% python3 -q
>>> import numpy as np
>>> np.set_printoptions(precision=2, suppress=True, linewidth=160, sign=" ")
>>> mat = np.load("m.npy")
>>> mat
array([[ 3,  0,  0,  3,  0,  2,  3,  0,  1,  2,  1],
       [ 3,  1,  2,  2,  2,  2,  1,  3,  0,  1,  1],
       [ 1,  2,  3,  1,  3,  3,  1,  0,  0,  0,  2],
       [ 3,  1,  3,  1,  2,  0,  3,  3,  1,  0,  1],
       [ 2,  0,  2,  1,  2,  1,  1,  2,  1,  0,  1],
       [ 0,  3,  0,  2,  1,  0,  3,  0,  2,  0,  3],
       [ 1,  1,  3,  0,  3,  0,  0,  3,  3,  1,  3],
       [ 3,  2,  0,  0,  3,  0,  1,  2,  3,  2,  2],
       [ 1,  2,  3,  0,  1,  0,  2,  0,  3,  3,  2],
       [ 1,  0,  2,  1,  3,  2,  1,  0,  2,  0,  2],
       [ 0,  0,  3,  2,  0,  3,  0,  1,  2,  3,  0]])
>>> rng = np.random.default_rng(65805)
>>> z = rng.permutation(11)
>>> print(z)
[  3   4   5   2   8   9   1   7  10   0   6]
>>> B = mat[z][:, z]
>>> np.trace(B)
np.int64(15)
>>> B
array([[ 1,  2,  0,  3,  1,  0,  1,  3,  1,  3,  3],
       [ 1,  2,  1,  2,  1,  0,  0,  2,  1,  2,  1],
       [ 2,  1,  0,  0,  2,  0,  3,  0,  3,  0,  3],
       [ 1,  3,  3,  3,  0,  0,  2,  0,  2,  1,  1],
       [ 0,  1,  0,  3,  3,  3,  2,  0,  2,  1,  2],
       [ 1,  3,  2,  2,  2,  0,  0,  0,  2,  1,  1],
       [ 2,  2,  2,  2,  0,  1,  1,  3,  1,  3,  1],
       [ 0,  3,  0,  0,  3,  2,  2,  2,  2,  3,  1],
       [ 2,  0,  3,  3,  2,  3,  0,  1,  0,  0,  0],
       [ 3,  0,  2,  0,  1,  2,  0,  0,  1,  3,  3],
       [ 0,  3,  0,  3,  3,  1,  1,  3,  3,  1,  0]])
>>> print(np.sort(np.abs(np.linalg.eigvals(B))))
[  0.72   0.72   0.85   0.85   1.42   3.34   3.34   3.38   3.95   3.95  15.77]
>>> print(np.round(np.linalg.det(B), 2), round(np.linalg.det(mat[z]), 2))
5028.0 5028.0
>>> np.allclose(B, mat)
False
>>> W1 = np.array([[2, -1, 2, 2, -1],
...     [-3, 0, 3, 2, 1],
...     [2, 0, 1, -2, 1],
...     [1, -2, 3, -3, -3],
...     [-3, 0, 3, -1, 3],
...     [3, -3, 1, -1, 0],
...     [1, -3, 2, -1, 2],
...     [-3, -2, -1, -3, 3],
...     [3, 1, 1, 3, 2],
...     [2, 0, 1, 0, -2],
...     [-3, 2, 0, 3, -1]])
>>> b = np.array([-2, 7, -5, -6, -8])
>>> hid = np.maximum(mat @ W1 + b, 0)
>>> (hid > 0).mean(axis=0)
array([ 0.36,  0.45,  1.  ,  0.27,  0.64])
>>> (hid > 0).astype(int)
array([[ 1,  0,  1,  0,  0],
       [ 0,  0,  1,  0,  0],
       [ 0,  0,  1,  0,  1],
       [ 0,  0,  1,  0,  1],
       [ 0,  0,  1,  0,  1],
       [ 0,  1,  1,  1,  0],
       [ 0,  1,  1,  0,  1],
       [ 0,  1,  1,  1,  1],
       [ 1,  1,  1,  1,  1],
       [ 1,  1,  1,  0,  1],
       [ 1,  0,  1,  0,  0]])
>>> cent = np.array([[0, 0, 3], [2, 1, 3], [2, 0, 2], [0, 1, 3], [1, 0, 3]])
>>> (hid @ cent).round(6).argmax(axis=1)
array([ 2,  0,  2,  2,  2,  2,  2,  2,  2,  2,  2])
>>> hid @ cent
array([[  42,    0,  102],
       [  40,    0,   40],
       [  48,    0,   52],
       [  52,    0,   76],
       [  28,    0,   36],
       [  46,    7,   63],
       [  58,    9,   95],
       [  58,   13,  105],
       [  53,   13,  104],
       [  39,    1,   55],
       [  22,    0,   94]])
